>>> import numpy as np
>>> from numpy import linalg as LA
>>> np.set_printoptions(precision=2, suppress=True, linewidth=160)
>>> f = np.array([-3, -3])
>>> E = f[np.abs(np.subtract.outer(np.arange(2), np.arange(2)))]
>>> E
array([[-3, -3],
       [-3, -3]])
>>> round(float(np.abs(LA.eigvals(E)).max()), 2)
6.0
>>> (E - E.T) / 2
array([[0., 0.],
       [0., 0.]])
>>> LA.matrix_power(E, 3)
array([[-108, -108],
       [-108, -108]])
>>> np.all(LA.eigvalsh(E) > 0)
np.False_
>>> round(LA.eigvalsh(E).min(), 2)
np.float64(-6.0)
>>> [round(float(LA.det(E[:i, :i])), 2) + 0 for i in range(1, 3)]
[-3.0, 0.0]
>>> data = np.load("dump.npy")
>>> data
array([[2, 0, 0, 0],
       [0, 2, 0, 2],
       [0, 0, 1, 0],
       [0, 2, 0, 0]])
>>> Y = LA.inv(data)
>>> data @ Y
array([[1., 0., 0., 0.],
       [0., 1., 0., 0.],
       [0., 0., 1., 0.],
       [0., 0., 0., 1.]])
>>> (np.abs(Y) > 1e-9).astype(int)
array([[1, 0, 0, 0],
       [0, 0, 0, 1],
       [0, 0, 1, 0],
       [0, 1, 0, 1]])
>>> round(LA.det(data) * LA.det(Y), 2)
np.float64(1.0)
>>> round(LA.slogdet(data)[0], 2)
np.float64(-1.0)
>>> LA.det(data) * Y
array([[-4., -0., -0., -0.],
       [-0., -0., -0., -4.],
       [-0., -0., -8., -0.],
       [ 0., -4.,  0.,  4.]])
>>> np.allclose(Y, data.T)
False
>>> LA.inv(Y)
array([[2., 0., 0., 0.],
       [0., 2., 0., 2.],
       [0., 0., 1., 0.],
       [0., 2., 0., 0.]])
>>> round(float(LA.cond(data)), 2)
3.24
>>> Y
array([[ 0.5,  0. ,  0. ,  0. ],
       [ 0. ,  0. ,  0. ,  0.5],
       [ 0. ,  0. ,  1. ,  0. ],
       [-0. ,  0.5, -0. , -0.5]])
>>> f = np.array([2, 2])
>>> v = np.array([5, 4])
>>> K = np.outer(f, v)
>>> K
array([[10,  8],
       [10,  8]])
>>> left, sigma, Vt = LA.svd(K)
>>> np.argmax(sigma[:-1] / (sigma[1:] + 1e-6)) + 1
np.int64(1)
>>> Y = left[:, :1] @ np.diag(sigma[:1]) @ Vt[:1]
>>> round(float(LA.norm(K - Y, 2)), 2), round(sigma[1], 2)
(0.0, np.float64(0.0))
>>> LA.matrix_rank(K, rtol=0.05)
np.int64(1)
>>> np.round(np.abs(K - Y).max(), 2)
np.float64(0.0)
>>> left, sigma, Vt = LA.svd(K)
>>> V = Vt[:(sigma > 1e-8).sum()]
>>> rng = np.random.default_rng(73020)
>>> vec = K[0] + 3 * K[1] + rng.integers(2) * np.eye(2)[1]
>>> vec
array([40., 32.])
>>> round(float(LA.norm(vec - V.T @ V @ vec)), 2)
0.0
>>> V.T @ V
array([[0.61, 0.49],
       [0.49, 0.39]])
>>> LA.matrix_rank(np.vstack([K, vec]))
np.int64(1)
>>> LA.matrix_rank(K, rtol=0.1)
np.int64(1)
>>> [round(float(x), 2) for x in LA.svd(K, compute_uv=False)[:3]]
[18.11, 0.0]
>>> np.argsort(-LA.norm(K, axis=0).round(6), kind="stable")[:3]
array([0, 1])
>>> J = np.array([[1, 0, 0], [3, 1, 0], [4, 3, 1]])
>>> Y = LA.inv(J)
>>> np.round(LA.slogdet(J)[0], 2)
np.float64(1.0)
>>> np.round(LA.inv(Y), 2) + 0
array([[1., 0., 0.],
       [3., 1., 0.],
       [4., 3., 1.]])
>>> np.round(LA.det(J) * Y, 2) + 0
array([[ 1.,  0.,  0.],
       [-3.,  1.,  0.],
       [ 5., -3.,  1.]])
>>> round(float(LA.cond(J)), 2)
40.17
>>> (np.abs(Y) > 1e-9).astype(int)
array([[1, 0, 0],
       [1, 1, 0],
       [1, 1, 1]])
>>> np.allclose(Y, J.T)
False
>>> np.round(J @ Y, 2) + 0
array([[1., 0., 0.],
       [0., 1., 0.],
       [0., 0., 1.]])
>>> Y.round(2) + 0
array([[ 1.,  0.,  0.],
       [-3.,  1.,  0.],
       [ 5., -3.,  1.]])
>>> theta = np.radians(180)
>>> r_ = np.eye(3)
>>> r_[1, 1] = r_[0, 0] = np.cos(theta)
>>> r_[1, 0], r_[0, 1] = -np.sin(theta), np.sin(theta)
>>> r_.round(2) + 0
array([[-1.,  0.,  0.],
       [ 0., -1.,  0.],
       [ 0.,  0.,  1.]])
>>> Y = J @ r_.T
>>> Y.round(2) + 0
array([[-1.,  0.,  0.],
       [-3., -1.,  0.],
       [-4., -3.,  1.]])
>>> np.allclose(J @ J.T, Y @ Y.T)
True
>>> np.allclose(LA.norm(J, axis=1), LA.norm(Y, axis=1))
True
>>> LA.svd(J, compute_uv=False), LA.svd(Y, compute_uv=False)
(array([5.98, 1.12, 0.15]), array([5.98, 1.12, 0.15]))
>>> vec = np.array([0, 2, 3])
>>> y = J @ vec
>>> y
array([0, 2, 9])
>>> np.round(LA.solve(J, y + J[:, 2]), 2) + 0
array([0., 2., 4.])
>>> feats = np.loadtxt("run11.csv", delimiter=",")
>>> feats
array([[ 5.,  6.,  7.,  8.],
       [ 9., 10., 11., 12.],
       [13., 14., 15., 16.]])
>>> LA.matrix_rank(feats, rtol=0.1)
np.int64(1)
>>> [round(float(x), 2) for x in LA.svd(feats, compute_uv=False)[:3]]
[38.27, 1.14, 0.0]
>>> round(LA.norm(feats, 2) / LA.norm(feats), 2)
np.float64(1.0)
>>> np.argsort(-LA.norm(feats, axis=0).round(6), kind="stable")[:3]
array([3, 2, 1])
>>> feats.reshape(-1, 2)
array([[ 5.,  6.],
       [ 7.,  8.],
       [ 9., 10.],
       [11., 12.],
       [13., 14.],
       [15., 16.]])
>>> t3 = feats.reshape(3, 2, -1)
>>> t3.transpose(1, 0, 2)
array([[[ 5.,  6.],
        [ 9., 10.],
        [13., 14.]],

       [[ 7.,  8.],
        [11., 12.],
        [15., 16.]]])
>>> t3.sum(axis=1)
array([[12., 14.],
       [20., 22.],
       [28., 30.]])
>>> np.einsum("ihd,jhd->hij", t3, t3).shape
(2, 3, 3)
>>> feats.mean(axis=0)
array([ 9., 10., 11., 12.])
>>> W1 = np.array([[3, 0], [1, 3], [1, 1], [2, 1]])
>>> c = np.array([3, 2])
>>> hid = np.maximum(feats @ W1 + c, 0)
>>> (hid > 0).mean(axis=0)
array([1., 1.])
>>> hid
array([[ 47.,  35.],
       [ 75.,  55.],
       [103.,  75.]])
>>> Z = np.array([[-5, 0], [0, -4]])
>>> hid @ Z
array([[-235., -140.],
       [-375., -220.],
       [-515., -300.]])
>>> W1 @ Z
array([[-15,   0],
       [ -5, -12],
       [ -5,  -4],
       [-10,  -4]])
>>> round(float(LA.norm(feats) ** 2 / LA.norm(feats, 2) ** 2), 2)
1.0
>>> np.round(LA.norm(feats, 1), 2), np.round(LA.norm(feats, np.inf), 2)
(np.float64(36.0), np.float64(58.0))
>>> LA.norm(feats, axis=0)
array([16.58, 18.22, 19.87, 21.54])
>>> round(LA.norm(feats, "nuc"), 2)
np.float64(39.42)
>>> round(LA.norm(feats[0] - feats[1]), 2)
np.float64(8.0)
>>> round(LA.norm(feats, 2), 2)
np.float64(38.27)
>>> LA.norm(feats, axis=1).argmax()
np.int64(2)
>>> feats[0] @ feats[1]
np.float64(278.0)
>>> round(LA.norm(feats[0], 1), 2), round(LA.norm(feats[0], np.inf), 2)
(np.float64(26.0), np.float64(8.0))
>>> W0 = np.load("arr.npy")
>>> W0
array([[ 2,  1, -2, -1],
       [ 3,  4, -5, -3],
       [ 0,  5, -4, -3],
       [ 2,  1, -2, -1]])
>>> W0 - W0[0]
array([[ 0,  0,  0,  0],
       [ 1,  3, -3, -2],
       [-2,  4, -2, -2],
       [ 0,  0,  0,  0]])
>>> np.unravel_index(np.abs(W0).argmax(), W0.shape)
(np.int64(1), np.int64(2))
>>> round(float(LA.norm(W0)), 2)
11.36
>>> np.diff(W0, axis=0)
array([[ 1,  3, -3, -2],
       [-3,  1,  1,  0],
       [ 2, -4,  2,  2]])
>>> LA.matrix_rank(W0)
np.int64(2)
>>> W0.shape
(4, 4)
>>> W0.sum(axis=1)
array([ 0, -1, -2,  0])
>>> w, V = LA.eigh(E)
>>> vec = np.array([8, 7])
>>> V * np.abs(w) @ V.T
array([[3., 3.],
       [3., 3.]])
>>> np.abs(E).sum(axis=1).max(), np.abs(w).max()
(np.int64(6), np.float64(6.0))
>>> LA.eigvalsh(E[1:, 1:])
array([-3.])
>>> np.round(vec @ E @ vec / (vec @ vec), 2), w[0], w[-1]
(np.float64(-5.97), np.float64(-6.0), np.float64(0.0))
>>> np.kron(np.eye(2, dtype=int), W0)
array([[ 2,  1, -2, -1,  0,  0,  0,  0],
       [ 3,  4, -5, -3,  0,  0,  0,  0],
       [ 0,  5, -4, -3,  0,  0,  0,  0],
       [ 2,  1, -2, -1,  0,  0,  0,  0],
       [ 0,  0,  0,  0,  2,  1, -2, -1],
       [ 0,  0,  0,  0,  3,  4, -5, -3],
       [ 0,  0,  0,  0,  0,  5, -4, -3],
       [ 0,  0,  0,  0,  2,  1, -2, -1]])
>>> np.einsum("ij,ji->", W0, W0)
np.int64(-5)
>>> A = np.load("x.npy")
>>> A
array([[ 1.81,  1.1 ,  0.2 ],
       [ 2.  ,  1.14, -0.4 ],
       [ 1.82,  0.59, -0.3 ],
       [ 1.95,  0.92,  0.46],
       [ 1.62,  1.05,  0.31],
       [ 2.07,  0.33, -0.18],
       [ 1.87,  1.06,  0.17],
       [ 1.53,  2.07, -0.48],
       [ 2.52,  2.43,  0.02],
       [ 1.82,  1.87,  0.02],
       [ 2.19,  1.51, -0.58],
       [ 1.82,  1.94,  0.29],
       [ 1.99,  1.87,  0.18],
       [ 1.25,  1.76,  0.27],
       [ 2.03, -0.2 ,  1.06],
       [ 2.3 , -0.17,  0.98],
       [ 2.47, -0.02,  1.33],
       [ 1.98, -0.44,  0.7 ],
       [ 2.03,  0.19,  1.16],
       [ 1.92,  0.23,  0.52],
       [ 1.75, -0.19,  1.09]])
>>> z = A[:, 2] > np.median(A[:, 2])
>>> f = A[z].mean(axis=0) - A[~z].mean(axis=0)
>>> f
array([ 0.09, -1.1 ,  0.89])
>>> proj = A @ LA.solve(A.T @ A, A.T)
>>> np.round(LA.eigvalsh(proj), 2) + 0
array([0., 0., 0., 0., 0., 0., 0., 0., 0., 0., 0., 0., 0., 0., 0., 0., 0., 0., 1., 1., 1.])
>>> LA.matrix_rank(np.eye(21) - proj)
np.int64(18)
>>> F = np.load("out18.npy")
>>> F
array([[ 21,   9,   3, -16],
       [  9,   6,  -3,  -5],
       [  3,  -3,  29, -24],
       [-16,  -5, -24,  30]])
>>> Y = feats / np.sqrt((feats ** 2).mean(axis=1, keepdims=True))
>>> Y[2]
array([0.89, 0.96, 1.03, 1.1 ])
>>> left, sigma, Vt = LA.svd(F)
>>> sigma.round(2) + 0
array([59.05, 25.3 ,  1.65,  0.  ])
>>> Y = left[:, :3] @ np.diag(sigma[:3]) @ Vt[:3]
>>> round(LA.norm(F - Y) / LA.norm(F), 2)
np.float64(0.0)
>>> round(float(np.abs(F - Y).max()), 2)
0.0
>>> LA.matrix_rank(Y)
np.int64(3)
>>> np.round(LA.norm(F - Y, 2), 2), np.round(sigma[3], 2)
(np.float64(0.0), np.float64(0.0))
>>> LA.matrix_rank(F, rtol=0.05)
np.int64(2)
>>> np.allclose(F[:-1].T @ LA.lstsq(F[:-1].T, F[-1])[0], F[-1])
True
>>> F @ LA.pinv(F) @ F
array([[ 21.,   9.,   3., -16.],
       [  9.,   6.,  -3.,  -5.],
       [  3.,  -3.,  29., -24.],
       [-16.,  -5., -24.,  30.]])
>>> np.abs(np.diag(LA.qr(F)[1])) > 1e-9
array([ True,  True,  True, False])
>>> z = rng.permutation(4)
>>> z
array([1, 2, 3, 0])
>>> Y = F[z][:, z]
>>> round(LA.det(Y), 2), round(float(LA.det(F[z])), 2)
(np.float64(0.0), 0.0)
>>> np.round(np.sort(np.abs(LA.eigvals(Y))), 2) + 0
array([ 0.  ,  1.65, 25.3 , 59.05])
>>> np.allclose(Y, F)
False
>>> np.diag(Y)
array([ 6, 29, 30, 21])
>>> Y
array([[  6,  -3,  -5,   9],
       [ -3,  29, -24,   3],
       [ -5, -24,  30, -16],
       [  9,   3, -16,  21]])
>>> np.trace(Y)
np.int64(86)
